$ python -q
>>> import numpy as np
>>> from numpy import linalg as LA
>>> np.set_printoptions(suppress=True, linewidth=160)
>>> M = np.load("mat.npy")
>>> M
array([[3, 1, 0, 0, 3, 1],
       [3, 0, 0, 2, 0, 0],
       [0, 1, 3, 0, 0, 1],
       [3, 3, 3, 1, 3, 1],
       [1, 0, 2, 2, 1, 2],
       [2, 1, 1, 2, 1, 1],
       [0, 3, 1, 1, 3, 0],
       [2, 1, 2, 3, 0, 0],
       [9, 1, 0, 4, 3, 1]])
>>> other = np.array([[-1, 2], [1, 2], [5, 0], [-4, -1], [2, -2], [-2, 1]])
>>> LA.matrix_rank(np.vstack([M, other.T]))
np.int64(6)
>>> np.einsum("ik,kj->ji", M, other)
array([[  2, -11,  14,  15,  -1,  -4,  10,  -3, -20],
       [  3,   4,   3,   6,   0,   3,  -1,   3,  11]])
>>> other.T @ M.T
array([[  2, -11,  14,  15,  -1,  -4,  10,  -3, -20],
       [  3,   4,   3,   6,   0,   3,  -1,   3,  11]])
>>> np.vstack([M, other.T]).shape
(11, 6)
>>> np.einsum("ik,kj->ij", M, other)
array([[  2,   3],
       [-11,   4],
       [ 14,   3],
       [ 15,   6],
       [ -1,   0],
       [ -4,   3],
       [ 10,  -1],
       [ -3,   3],
       [-20,  11]])
>>> np.einsum("ij->j", M)
array([23, 11, 12, 15, 14,  7])
>>> hat = M @ LA.solve(M.T @ M, M.T)
>>> round(float(np.trace(hat)), 2)
6.0
>>> np.round(np.diag(hat), 2)
array([0.52, 0.21, 0.61, 0.59, 0.93, 0.83, 0.83, 0.73, 0.76])
>>> np.allclose(hat @ hat, hat)
True
>>> np.round(hat @ M[:, 5], 2) + 0
array([1., 0., 1., 1., 2., 1., 0., 0., 1.])
>>> np.round(LA.eigvalsh(hat), 2) + 0
array([0., 0., 0., 1., 1., 1., 1., 1., 1.])
>>> r0, v = M[7], M[4]
>>> r0 @ v
np.int64(12)
>>> pr = (r0 @ v) / (r0 @ r0) * r0
>>> LA.matrix_rank(np.outer(r0, v))
np.int64(1)
>>> np.round(LA.norm(r0 + v) ** 2 + LA.norm(r0 - v) ** 2, 2)
np.float64(64.0)
>>> M.reshape(-1, 2)
array([[3, 1],
       [0, 0],
       [3, 1],
       [3, 0],
       [0, 2],
       [0, 0],
       [0, 1],
       [3, 0],
       [0, 1],
       [3, 3],
       [3, 1],
       [3, 1],
       [1, 0],
       [2, 2],
       [1, 2],
       [2, 1],
       [1, 2],
       [1, 1],
       [0, 3],
       [1, 1],
       [3, 0],
       [2, 1],
       [2, 3],
       [0, 0],
       [9, 1],
       [0, 4],
       [3, 1]])
>>> M.reshape(9, 7)
Traceback (most recent call last):
  File "<python-input-24>", line 1, in <module>
    M.reshape(9, 7)
    ~~~~~~~~~^^^^^^
ValueError: cannot reshape array of size 54 into shape (9,7)
>>> blk = M.reshape(9, 2, -1)
>>> np.swapaxes(blk, 1, 2)[2]
array([[0, 0],
       [1, 0],
       [3, 1]])
>>> blk.transpose(1, 0, 2)
array([[[3, 1, 0],
        [3, 0, 0],
        [0, 1, 3],
        [3, 3, 3],
        [1, 0, 2],
        [2, 1, 1],
        [0, 3, 1],
        [2, 1, 2],
        [9, 1, 0]],

       [[0, 3, 1],
        [2, 0, 0],
        [0, 0, 1],
        [1, 3, 1],
        [2, 1, 2],
        [2, 1, 1],
        [1, 3, 0],
        [3, 0, 0],
        [4, 3, 1]]])
>>> np.einsum("ihd,ihd->ih", blk, blk)
array([[10, 10],
       [ 9,  4],
       [10,  1],
       [27, 11],
       [ 5,  9],
       [ 6,  6],
       [10, 10],
       [ 9,  9],
       [82, 26]])
>>> data = np.load("out17.npy")
>>> data
array([[ 0.53, -1.45, -1.2 , -1.98, -0.87,  0.48],
       [-1.02, -1.12, -3.1 , -0.11, -1.05,  0.21],
       [-2.99, -0.07, -5.06,  3.02, -0.51, -0.42],
       [-1.61, -1.08, -3.99,  0.53, -1.14,  0.12],
       [-2.59, -3.42, -8.83, -0.81, -2.94,  0.66]])
>>> # rows and columns are dependent
>>> blk = np.stack([data, 2 * data, data[::-1]])
>>> np.round(np.einsum("bij,cij->bc", blk, blk), 2)
array([[193.28, 386.56, 114.2 ],
       [386.56, 773.13, 228.39],
       [114.2 , 228.39, 193.28]])
>>> LA.matrix_rank(blk.reshape(3, -1))
np.int64(2)
>>> blk.shape
(3, 5, 6)
>>> r0, v = data[3], data[0]
>>> round(float(r0 @ v), 2)
5.5
>>> pr = (r0 @ v) / (r0 @ r0) * r0
>>> np.round(v - pr, 2)
array([ 0.95, -1.17, -0.17, -2.12, -0.58,  0.45])
>>> round(float(LA.norm(r0 + v) ** 2 + LA.norm(r0 - v) ** 2), 2)
60.01
>>> Uu, sig, vt = LA.svd(data)
>>> np.argmax(sig[:-1] / (sig[1:] + 1e-6)) + 1
np.int64(3)
>>> other = Uu[:, :3] @ np.diag(sig[:3]) @ vt[:3]
>>> LA.matrix_rank(data, rtol=0.05)
np.int64(2)
>>> round(LA.norm(data - other) / LA.norm(data), 2)
np.float64(0.0)
>>> mat = np.load("block9.npy")
>>> mat
array([[ 0.1,  0.4,  0.6, -2.7,  0. , -0.5,  0.8],
       [ 0.2,  1.1,  0. ,  0.5,  1.7, -1.1, -0.2],
       [-1.1, -3.6, -1.3,  1.4,  0.2, -0.8, -0.1],
       [-0.3, -0.6,  1.6,  0.1,  0.8, -0.7,  0.7],
       [-0.2, -0.1,  3. ,  1.4, -0.3, -1.5,  0.3],
       [ 0.7, -0.4, -0.4,  0.6, -0.5,  0.4, -0.6]])
>>> x = np.array([0, -3, -1, 0, 2, 0, -3])
>>> np.round(mat @ np.ones(7), 2)
array([-1.3,  2.2, -5.3,  1.6,  2.6, -0.2])
>>> (mat @ x).argmax()
np.int64(2)
>>> np.sign((mat @ x).round(6))
array([-1.,  1.,  1., -1., -1.,  1.])
>>> LA.norm(mat @ x) <= LA.norm(mat, 2) * LA.norm(x) + 1e-9
np.True_
>>> np.round(mat @ (2 * x), 2)
array([-8.4,  1.4, 25.6, -0.6, -8.4,  4.8])
>>> Uu, sig, vt = LA.svd(mat, full_matrices=False)
>>> (sig > 1e-8).sum()
np.int64(6)
>>> np.round(vt @ vt.T, 2) + 0
array([[1., 0., 0., 0., 0., 0.],
       [0., 1., 0., 0., 0., 0.],
       [0., 0., 1., 0., 0., 0.],
       [0., 0., 0., 1., 0., 0.],
       [0., 0., 0., 0., 1., 0.],
       [0., 0., 0., 0., 0., 1.]])
>>> Uu.shape, sig.shape, vt.shape
((6, 6), (6,), (6, 7))
>>> np.round(np.abs(vt[0]), 2)
array([0.2 , 0.76, 0.32, 0.51, 0.02, 0.06, 0.1 ])
>>> np.round(Uu.T @ Uu, 2) + 0
array([[1., 0., 0., 0., 0., 0.],
       [0., 1., 0., 0., 0., 0.],
       [0., 0., 1., 0., 0., 0.],
       [0., 0., 0., 1., 0., 0.],
       [0., 0., 0., 0., 1., 0.],
       [0., 0., 0., 0., 0., 1.]])
>>> np.round(mat.mean(axis=0), 2)
array([-0.1 , -0.53,  0.58,  0.22,  0.32, -0.7 ,  0.15])
>>> mat[:, 7]
Traceback (most recent call last):
  File "<python-input-61>", line 1, in <module>
    mat[:, 7]
    ~~~^^^^^^
IndexError: index 7 is out of bounds for axis 1 with size 7
>>> LA.rank(mat)
Traceback (most recent call last):
  File "<python-input-62>", line 1, in <module>
    LA.rank(mat)
    ^^^^^^^
AttributeError: module 'numpy.linalg' has no attribute 'rank'
>>> np.round(mat.sum(axis=1), 2)
array([-1.3,  2.2, -5.3,  1.6,  2.6, -0.2])
>>> np.round(mat.sum(axis=0), 2)
array([-0.6, -3.2,  3.5,  1.3,  1.9, -4.2,  0.9])
